$ ipython --no-banner

In [1]: import numpy as np

In [2]: import numpy.linalg as la

In [3]: np.set_printoptions(suppress=True, linewidth=120)

In [4]: def rd(a):
   ...:     return np.round(a, 3) + 0
   ...: 

In [5]: K = np.load("w.npy")

In [6]: K
Out[6]: 
array([[ 2,  3,  1,  1,  5, -1,  5, -5,  4,  5, -4,  0],
       [-2,  0,  3, -3,  1, -3,  5, -5,  1,  3,  5, -5],
       [ 0, -5,  0,  4, -1,  5,  4, -2, -4, -4,  0,  2],
       [-5,  5, -2,  2,  2, -2,  5, -5,  4,  4,  3, -3]])

In [7]: u, g = K[2], K[3]

In [8]: u @ u
Out[8]: np.int64(123)

In [9]: p = (u @ g) / (u @ u) * u

In [10]: la.matrix_rank(np.outer(u, g))
Out[10]: np.int64(1)

In [11]: rd(la.norm(u + g) ** 2 + la.norm(u - g) ** 2)
Out[11]: np.float64(578.0)

In [12]: rd(p)
Out[12]: array([ 0.   ,  1.504,  0.   , -1.203,  0.301, -1.504, -1.203,  0.602,  1.203,  1.203,  0.   , -0.602])

In [13]: rd((g - p) @ u)
Out[13]: np.float64(0.0)

In [14]: Y = np.array([[1, -2],
    ...:     [-1, 5],
    ...:     [-3, 4],
    ...:     [-2, 0],
    ...:     [-3, -3],
    ...:     [2, 0],
    ...:     [3, -4],
    ...:     [5, -3],
    ...:     [4, 1],
    ...:     [0, -5],
    ...:     [1, 5],
    ...:     [4, -3]])

In [15]: la.matrix_rank(K @ Y)
Out[15]: np.int64(2)

In [16]: np.einsum("ij,ij->i", K, K)
Out[16]: array([148, 142, 123, 166])

In [17]: K @ Y
Out[17]: 
array([[-21, -46],
       [-35,  34],
       [  4, -22],
       [-21,  24]])

In [18]: F = np.load("arr.npy")

In [19]: F
Out[19]: 
array([[  2.204,  -1.658,   2.623],
       [  9.916,  -7.034,   4.995],
       [  7.38 ,  -6.249,   3.297],
       [ -0.352,   0.909,  -4.448],
       [  4.621,  -3.541,   4.608],
       [ -0.321,  -0.134,  -2.815],
       [ -9.341,   7.089,  -5.135],
       [  7.153,  -5.539,   3.528],
       [  3.301,  -3.127,   4.049],
       [ 10.732,  -7.944,  10.605],
       [ -1.452,   0.037,   0.338],
       [  1.619,  -1.442,   3.41 ],
       [  8.812,  -6.761,   8.493],
       [ 16.508, -13.524,  14.119],
       [  1.825,  -1.726,  -0.003],
       [  5.388,  -3.378,   3.993],
       [ -2.749,   1.981,  -1.08 ],
       [  6.634,  -6.125,   4.544],
       [  0.338,   0.478,   2.873],
       [ 10.366,  -8.454,   7.131],
       [ 13.371, -10.25 ,  10.075],
       [  7.289,  -5.616,   4.82 ],
       [ -0.884,   0.5  ,   2.17 ],
       [ -7.233,   5.464,   2.262],
       [ -4.632,   3.304,  -2.16 ],
       [  0.996,  -0.643,   4.096],
       [  4.739,  -4.428,   2.399],
       [ -5.483,   3.363,  -7.526],
       [-10.354,   8.755,  -7.806],
       [  0.494,  -0.403,  -0.588],
       [ -8.68 ,   6.118,  -5.066],
       [  9.774,  -7.832,   4.52 ],
       [  1.023,  -1.981,   2.305],
       [-11.817,   8.323,  -4.922],
       [ -6.863,   5.735,  -6.69 ],
       [ 13.399,  -9.973,   7.516],
       [  6.918,  -5.343,   3.461],
       [ -4.985,   4.206,  -6.096]])

In [20]: rd(la.norm(F, 2))
Out[20]: np.float64(65.614)

In [21]: rd(la.norm(F[1] - F[25]))
Out[21]: np.float64(11.01)

In [22]: rd(la.norm(F, 1)), rd(la.norm(F, np.inf))
Out[22]: (np.float64(229.946), np.float64(44.151))

In [23]: la.norm(F, axis=1).argmax()
Out[23]: np.int64(13)

In [24]: basis = F[[34, 26]].astype(float)

In [25]: for _ in range(4):
    ...:     z = la.norm(F[:, None] - basis, axis=-1).argmin(axis=1)
    ...:     basis = np.array([F[z == j].mean(axis=0) for j in range(2)])
    ...: 

In [26]: z
Out[26]: 
array([1, 1, 1, 0, 1, 0, 0, 1, 1, 1, 0, 1, 1, 1, 1, 1, 0, 1, 0, 1, 1, 1, 0, 0, 0, 1, 1, 0, 0, 0, 0, 1, 1, 0, 0, 1, 1,
       0])

In [27]: rd(basis)
Out[27]: 
array([[-4.645,  3.483, -2.918],
       [ 6.999, -5.571,  5.208]])

In [28]: rd(basis[1] - basis[0])
Out[28]: array([11.643, -9.054,  8.126])

In [29]: np.bincount(z)
Out[29]: array([16, 22])

In [30]: feats = np.array([[-3, -1, 0, 0, 0, 0],
    ...:     [3, -1, 0, 0, 0, 0],
    ...:     [0, -2, 0, 0, 0, 0],
    ...:     [0, 0, -3, -1, 0, 0],
    ...:     [0, 0, 3, -1, 0, 0],
    ...:     [0, 0, 0, -2, 0, 0],
    ...:     [0, 0, 0, 0, -3, -1],
    ...:     [0, 0, 0, 0, 3, -1],
    ...:     [0, 0, 0, 0, 0, -2]])

In [31]: Q, vecs = la.qr(F[:, :1])[0], la.qr(F[:, 1:])[0]

In [32]: sigma = la.svd(Q.T @ vecs, compute_uv=False)

In [33]: rd(sigma)
Out[33]: array([0.996])

In [34]: (sigma > 0.9).sum()
Out[34]: np.int64(1)

In [35]: rd(la.norm(Q @ Q.T - vecs @ vecs.T, 2))
Out[35]: np.float64(1.0)

In [36]: rd(np.degrees(np.arccos(sigma.clip(0, 1))))
Out[36]: array([5.376])
